$ ipython --no-banner

In [1]: import numpy as np

In [2]: np.set_printoptions(precision=3, suppress=True, linewidth=160, floatmode="fixed")

In [3]: def tidy(a):
   ...:     return np.round(a, 3) + 0
   ...: 

In [4]: M = np.array([[0.1, 0.0, 2.3, 0.3, -1.1],
   ...:     [0.5, -0.4, -1.1, 0.3, -0.3],
   ...:     [-0.9, 1.7, 0.3, -0.1, 0.1],
   ...:     [-1.1, -0.7, 0.9, 0.5, -0.2],
   ...:     [-0.4, -3.0, -0.6, -1.6, 0.2]])

In [5]: rng = np.random.default_rng(84511)

In [6]: M[4] = M[1] + 0.02 * rng.normal(size=5)

In [7]: tidy(M)
Out[7]: 
array([[ 0.100,  0.000,  2.300,  0.300, -1.100],
       [ 0.500, -0.400, -1.100,  0.300, -0.300],
       [-0.900,  1.700,  0.300, -0.100,  0.100],
       [-1.100, -0.700,  0.900,  0.500, -0.200],
       [ 0.546, -0.435, -1.114,  0.334, -0.331]])

In [8]: idx = rng.permutation(5)

In [9]: idx
Out[9]: array([1, 4, 2, 0, 3])

In [10]: out = M[idx][:, idx]

In [11]: tidy(np.linalg.det(out)), tidy(np.linalg.det(M[idx]))
Out[11]: (np.float64(0.084), np.float64(-0.084))

In [12]: print(tidy(out))
[[-0.400 -0.300 -1.100  0.500  0.300]
 [-0.435 -0.331 -1.114  0.546  0.334]
 [ 1.700  0.100  0.300 -0.900 -0.100]
 [ 0.000 -1.100  2.300  0.100  0.300]
 [-0.700 -0.200  0.900 -1.100  0.500]]

In [13]: np.allclose(out, M)
Out[13]: False

In [14]: tidy(np.diag(out))
Out[14]: array([-0.400, -0.331,  0.300,  0.100,  0.500])

In [15]: W = np.array([[9, 7, 3, 6, 0],
    ...:     [4, 4, 6, 0, 6],
    ...:     [4, 1, 0, 1, 5],
    ...:     [1, 0, 7, 3, 7],
    ...:     [9, 0, 3, 9, 4]])

In [16]: beta = np.array([1, 1, 2, 2, 1])

In [17]: hid = np.maximum(out @ W + beta, 0)

In [18]: np.linalg.matrix_rank(hid)
Out[18]: np.int64(5)

In [19]: (hid > 0).astype(int)
Out[19]: 
array([[0, 0, 1, 1, 0],
       [0, 0, 1, 1, 0],
       [1, 1, 1, 1, 0],
       [1, 0, 0, 1, 1],
       [1, 0, 0, 0, 0]])

In [20]: Z = np.array([[3, -5], [1, 2], [4, 2], [2, 5], [3, 5]])

In [21]: tidy(hid @ Z)
Out[21]: 
array([[19.000, 20.300],
       [19.951, 21.637],
       [84.100, -6.600],
       [63.800, 32.500],
       [ 2.700, -4.500]])

In [22]: (hid @ Z).round(6).argmax(axis=1)
Out[22]: array([1, 1, 0, 0, 0])

In [23]: W @ Z
Out[23]: 
array([[58,  5],
       [58, 30],
       [30, 12],
       [58, 59],
       [69, 26]])

In [24]: r0 = np.array([-3, 3])

In [25]: tidy(np.correlate(M[1], M[3], "full"))
Out[25]: array([-0.100,  0.330,  0.470, -1.320, -1.050,  1.330,  0.730, -0.120,  0.330])

In [26]: tidy(np.convolve(M[1], r0))
Out[26]: array([-1.500,  2.700,  2.100, -4.200,  1.800, -0.900])

In [27]: tidy(np.cross(M[1, :3], M[3, :3]))
Out[27]: array([-1.130,  0.760, -0.790])

In [28]: tidy(np.array([np.convolve(row, r0, "same") for row in M]))
Out[28]: 
array([[-0.300,  0.300, -6.900,  6.000,  4.200],
       [-1.500,  2.700,  2.100, -4.200,  1.800],
       [ 2.700, -7.800,  4.200,  1.200, -0.600],
       [ 3.300, -1.200, -4.800,  1.200,  2.100],
       [-1.637,  2.943,  2.035, -4.342,  1.994]])

In [29]: tidy(np.polyval(r0, M[1]))
Out[29]: array([1.500, 4.200, 6.300, 2.100, 3.900])

In [30]: E = np.array([[-1, 0, 0, 0, 0],
    ...:     [3, 3, 0, 0, 0],
    ...:     [-1, 0, 3, 0, 0],
    ...:     [0, -2, -3, 2, 0],
    ...:     [0, 1, 0, 1, 3]])

In [31]: x = np.array([1, -1, -2, 3, -1])

In [32]: target = E @ x

In [33]: target
Out[33]: array([-1,  0, -7, 14, -1])

In [34]: tidy(np.linalg.solve(E, target + E[:, 0]))
Out[34]: array([ 2.000, -1.000, -2.000,  3.000, -1.000])
